In [1]: import numpy as np

In [2]: import numpy.linalg as la

In [3]: np.set_printoptions(precision=1, suppress=True, linewidth=160, legacy="1.25")

In [4]: tidy = lambda a: np.round(a, 1) + 0

In [5]: W0 = np.load("w.npy")

In [6]: W0
Out[6]: 
array([[ 1,  2,  0,  2,  1],
       [ 0,  2,  1, -2,  1],
       [ 2,  2,  2,  1, -1],
       [ 1, -2,  1,  1, -2],
       [-2, -1,  2, -1,  1]])

In [7]: tidy(np.sort(np.abs(la.eigvals(W0))))
Out[7]: array([1.2, 1.7, 1.7, 3.2, 4. ])

In [8]: W0 @ W0
Out[8]: 
array([[ 1,  1,  6, -1,  0],
       [-2,  9,  4, -6,  6],
       [ 9, 11,  5,  4, -1],
       [ 8,  0, -3, 10, -6],
       [-1, -1,  4, -2, -2]])

In [9]: np.allclose(W0, W0.T)
Out[9]: False

In [10]: proj = np.triu(np.array([[5, -5, 5, -5, -5],
    ...:     [-2, 5, -1, -3, -2],
    ...:     [-5, -1, 3, 1, 5],
    ...:     [-4, -2, 4, -4, 5],
    ...:     [1, 3, 0, -4, -2]]), 1) + np.eye(5)

In [11]: B = proj @ W0 @ la.inv(proj)

In [12]: B
Out[12]: 
array([[   16.,    97.,     7.,   381., -1670.],
       [   -1.,     3.,     0.,     0.,     7.],
       [   -7.,   -40.,     8.,  -166.,   677.],
       [   -9.,   -52.,     4.,  -209.,   879.],
       [   -2.,   -11.,     1.,   -45.,   189.]])

In [13]: proj @ W0 - W0 @ proj
Out[13]: 
array([[ 15.,  20., -13.,  26.,  -6.],
       [ -1.,   6.,  -7.,   3.,  14.],
       [ -9.,   3.,   3.,  10.,   2.],
       [-10.,   0.,   3.,  -7.,  -4.],
       [  0., -10.,   9., -15., -17.]])

In [14]: tidy(np.poly(B))
Out[14]: array([ 1., -7., 13., -6., -2., 41.])

In [15]: np.trace(B), np.trace(W0)
Out[15]: (7.0, 7)

In [16]: la.matrix_rank(B)
Out[16]: 5

In [17]: tidy(la.det(B))
Out[17]: -41.0

In [18]: x0 = np.array([-2, -3, 0, 2, -2])

In [19]: y = W0 @ x0

In [20]: beta, lr = np.zeros(5), 1 / la.norm(W0, 2) ** 2

In [21]: for i in range(200):
    ...:     beta -= lr * W0.T @ (W0 @ beta - y)
    ...:     if i % 50 == 0: print(i, round(la.norm(W0 @ beta - y), 1))
    ...: 
0 3.7
50 0.4
100 0.3
150 0.3

In [22]: tidy(beta)
Out[22]: array([-1.5, -3.3,  0. ,  1.9, -1.6])

In [23]: tidy(la.cond(W0))
Out[23]: 15.6

In [24]: Q, _ = la.qr(np.array([[-0.4, 0.5, 1.5, 0.7, -2.1],
    ...:     [-0.5, -0.1, 0.6, 0.4, -1.3],
    ...:     [-1.1, 0.4, -0.7, 0.5, 1.1],
    ...:     [0.5, -1.9, 0.5, 1.7, 0.8],
    ...:     [2.0, 1.6, -0.2, 0.6, 1.2]]))

In [25]: m1 = Q[:, :3]

In [26]: tidy(m1)
Out[26]: 
array([[-0.2,  0.2,  0.9],
       [-0.2,  0. ,  0.3],
       [-0.5,  0.3, -0.4],
       [ 0.2, -0.8,  0.1],
       [ 0.8,  0.4,  0. ]])

In [27]: # keeps lengths

In [28]: tidy(m1.T @ m1)
Out[28]: 
array([[1., 0., 0.],
       [0., 1., 0.],
       [0., 0., 1.]])

In [29]: tidy(la.pinv(m1))
Out[29]: 
array([[-0.2, -0.2, -0.5,  0.2,  0.8],
       [ 0.2,  0. ,  0.3, -0.8,  0.4],
       [ 0.9,  0.3, -0.4,  0.1,  0. ]])

In [30]: tidy(m1[:, 1] @ m1[:, 0])
Out[30]: 0.0

In [31]: tidy(la.norm(m1, axis=0))
Out[31]: array([1., 1., 1.])

In [32]: tidy(m1 @ m1.T)
Out[32]: 
array([[ 0.8,  0.3, -0.2, -0.1,  0. ],
       [ 0.3,  0.1,  0. ,  0. , -0.2],
       [-0.2,  0. ,  0.4, -0.4, -0.3],
       [-0.1,  0. , -0.4,  0.7, -0.2],
       [ 0. , -0.2, -0.3, -0.2,  0.9]])

In [33]: tidy(la.svd(m1, compute_uv=False))
Out[33]: array([1., 1., 1.])
